$ ipython --no-banner

In [1]: import numpy as np

In [2]: np.set_printoptions(precision=2, suppress=True, linewidth=140)

In [3]: tidy = lambda a: np.round(a, 2) + 0

In [4]: F = np.loadtxt("a.csv", delimiter=",")

In [5]: F
Out[5]: 
array([[  0. ,  -0.4,  -0.3,  -2.3,   0.8,   0. ,   0.1],
       [  0.5,  -1.9,   0.2,   0.9,  -0.5,  -1.1,  -0.7],
       [ -0.4,  -0.5,   0.5,   0.9,   1.9,   2.3,  -2.1],
       [  1. ,  -1.2,  -0.5,   1.4,  -2.1,  -0.8,  -0.1],
       [ -0.8,   0.8,  -1.2,   0.4,  -0.7,   1.7,   0.3],
       [ -6. , -11. , -13. , -12. , -19. ,   9. ,  14. ],
       [  0.8,  -1.5,   1.4,   1.7,   0.7,   0.1,  -0.3],
       [ -0.1,  -0.4,  -1.6,   1.3,   0. ,   0.7,   0.5],
       [ -0.7,   0.9,   0. ,   0.7,  -1.6,   2.6,   0.1],
       [  1.9,  -1. ,   0.7,   0.9,   1.8,  -0.5,  -0.6],
       [  0.6,  -0.8,   0.8,   1.2,   1.5,   0.5,   0. ],
       [  0.3,   0. ,  -0.6,  -0.7,  -0.5,  -0.6,   1.4],
       [ -1.4,  -1. ,   0.1,   0.9,  -1. ,  -0.4,   1.1],
       [  1.4,   0.1,   0.7,   0.1,   0.6,   1.6,  -0.8],
       [ -2.1,   0.8,   0.2,   1.3,   0.2,  -1.1,   0.7],
       [  0.3,   0. ,   0.7,  -0.9,   0.1,  -0.5,   0.4],
       [  1.4,   0.1,  -0.7,   1.5,   0.3,   1. ,  -0.6],
       [ -0.6,   0.4,  -0.9,  -1.7,   0.9,   0.1,   0.2],
       [  0.7,  -1.2,  -0.9,   0.6,   0.9,   0.7,  -1.6],
       [  0.3,  -1. ,   0.1,  -0.4,   0. ,   1. ,  -1.4],
       [ -1.1,  -1.8,   0.8,   1.3,   0.1,   0.4,  -1.2],
       [  0.9,  -0.2,  -0.9,   0. ,   0.3,  -0.1,   0.5],
       [  1. ,   0.2,   1.5,  -1.8,   0.4,   0.2,   0.8],
       [ -2.3,  -1.6,  -1.6,   1.1,   0.3,   0.2,   1.4]])

In [6]: # row 5 dominates

In [7]: blk = np.stack([F, 4 * F, F[::-1]])

In [8]: (blk @ F.T).shape
Out[8]: (3, 24, 24)

In [9]: np.linalg.matrix_rank(blk.reshape(3, -1))
Out[9]: np.int64(2)

In [10]: rng = np.random.default_rng(864)

In [11]: E = rng.normal(size=(27, 12)) + 20 * np.array([-6, 9, -3, 9, -2, -1, 9, 4, -9, -1, 5, -7])

In [12]: tidy(E)
Out[12]: 
array([[-120.16,  179.45,  -59.99,  180.68,  -38.84,  -18.28,  178.87,   79.74, -180.22,  -19.76,  100.32, -138.6 ],
       [-119.16,  177.57,  -59.65,  179.85,  -38.93,  -19.99,  180.25,   80.68, -179.59,  -20.18,  100.  , -140.3 ],
       [-119.79,  180.46,  -58.47,  179.67,  -40.54,  -20.14,  181.22,   78.35, -180.  ,  -19.87,   98.76, -139.7 ],
       [-118.98,  180.12,  -59.97,  178.76,  -40.2 ,  -19.74,  180.01,   78.54, -181.04,  -18.96,   99.12, -141.37],
       [-120.07,  181.22,  -59.49,  179.09,  -40.49,  -19.16,  179.22,   78.25, -178.82,  -20.05,   98.23, -140.75],
       [-118.92,  178.98,  -59.38,  178.63,  -38.79,  -20.18,  180.21,   80.58, -181.09,  -20.6 ,   99.28, -140.72],
       [-122.17,  179.38,  -59.72,  180.6 ,  -37.89,  -19.38,  179.57,   80.14, -180.56,  -18.99,   99.45, -139.95],
       [-121.06,  180.41,  -59.49,  181.12,  -38.98,  -20.57,  180.52,   78.79, -180.05,  -21.13,   98.75, -140.26],
       [-118.22,  180.62,  -60.85,  179.02,  -41.33,  -20.44,  179.63,   80.21, -179.25,  -20.27,  100.66, -140.37],
       [-121.48,  180.41,  -59.54,  179.98,  -39.79,  -19.9 ,  178.09,   81.17, -179.36,  -21.64,  102.72, -139.24],
       [-120.16,  179.5 ,  -61.18,  178.7 ,  -41.73,  -20.09,  179.94,   80.06, -177.2 ,  -19.88,   99.15, -139.54],
       [-119.9 ,  180.31,  -60.26,  179.34,  -40.29,  -18.55,  179.02,   79.67, -182.3 ,  -17.95,   99.79, -142.12],
       [-121.01,  180.59,  -58.65,  179.08,  -38.52,  -20.03,  180.35,   81.11, -179.92,  -20.32,   99.74, -140.43],
       [-119.21,  178.29,  -58.75,  178.77,  -39.2 ,  -20.9 ,  179.59,   80.18, -178.87,  -20.62,   99.59, -139.2 ],
       [-121.17,  180.09,  -59.93,  180.07,  -38.17,  -20.12,  181.78,   79.44, -179.67,  -20.92,   99.75, -137.32],
       [-120.11,  179.86,  -59.47,  180.32,  -40.47,  -19.81,  179.31,   78.82, -180.75,  -20.35,  100.48, -139.52],
       [-118.95,  180.5 ,  -58.83,  180.34,  -38.9 ,  -21.23,  179.12,   80.59, -181.47,  -21.49,   98.86, -141.81],
       [-120.24,  180.46,  -59.72,  178.66,  -41.97,  -19.54,  180.22,   78.07, -179.77,  -20.49,   99.95, -139.32],
       [-118.69,  179.38,  -58.47,  177.55,  -40.03,  -19.11,  180.26,   79.95, -179.85,  -19.62,  100.52, -140.53],
       [-118.57,  179.56,  -60.49,  179.65,  -40.24,  -21.98,  180.03,   80.21, -179.66,  -21.78,   99.75, -139.92],
       [-119.89,  179.27,  -60.72,  180.92,  -39.69,  -22.98,  180.99,   80.19, -180.29,  -19.19,  101.46, -139.61],
       [-119.53,  180.37,  -60.22,  181.3 ,  -39.5 ,  -19.37,  180.18,   79.19, -180.39,  -19.83,   99.9 , -140.49],
       [-119.83,  181.58,  -63.15,  180.54,  -40.11,  -21.04,  179.35,   80.99, -182.  ,  -19.62,  100.51, -139.93],
       [-119.38,  179.66,  -58.82,  179.8 ,  -39.39,  -20.84,  178.6 ,   78.72, -179.37,  -20.4 ,   98.94, -142.35],
       [-118.99,  179.88,  -60.56,  180.77,  -38.64,  -20.27,  180.19,   81.03, -179.7 ,  -18.04,  101.02, -139.28],
       [-119.73,  180.84,  -59.42,  180.52,  -40.49,  -19.59,  179.92,   77.76, -180.78,  -20.42,  100.76, -140.23],
       [-121.15,  178.38,  -58.61,  180.9 ,  -41.15,  -19.73,  179.66,   81.05, -181.2 ,  -18.69,   99.6 , -138.55]])

In [13]: O, Rm = np.linalg.qr(E)

In [14]: tidy(np.trace(O @ O.T))
Out[14]: np.float64(12.0)

In [15]: np.allclose(Rm.T @ Rm, E.T @ E)
Out[15]: True

In [16]: tidy(O.T @ O)
Out[16]: 
array([[1., 0., 0., 0., 0., 0., 0., 0., 0., 0., 0., 0.],
       [0., 1., 0., 0., 0., 0., 0., 0., 0., 0., 0., 0.],
       [0., 0., 1., 0., 0., 0., 0., 0., 0., 0., 0., 0.],
       [0., 0., 0., 1., 0., 0., 0., 0., 0., 0., 0., 0.],
       [0., 0., 0., 0., 1., 0., 0., 0., 0., 0., 0., 0.],
       [0., 0., 0., 0., 0., 1., 0., 0., 0., 0., 0., 0.],
       [0., 0., 0., 0., 0., 0., 1., 0., 0., 0., 0., 0.],
       [0., 0., 0., 0., 0., 0., 0., 1., 0., 0., 0., 0.],
       [0., 0., 0., 0., 0., 0., 0., 0., 1., 0., 0., 0.],
       [0., 0., 0., 0., 0., 0., 0., 0., 0., 1., 0., 0.],
       [0., 0., 0., 0., 0., 0., 0., 0., 0., 0., 1., 0.],
       [0., 0., 0., 0., 0., 0., 0., 0., 0., 0., 0., 1.]])

In [17]: tidy(np.abs(np.diag(Rm)))
Out[17]: array([622.89,   8.42,   4.86,   5.16,   5.02,   4.57,   5.28,   5.04,   4.8 ,   4.04,   4.23,   4.68])
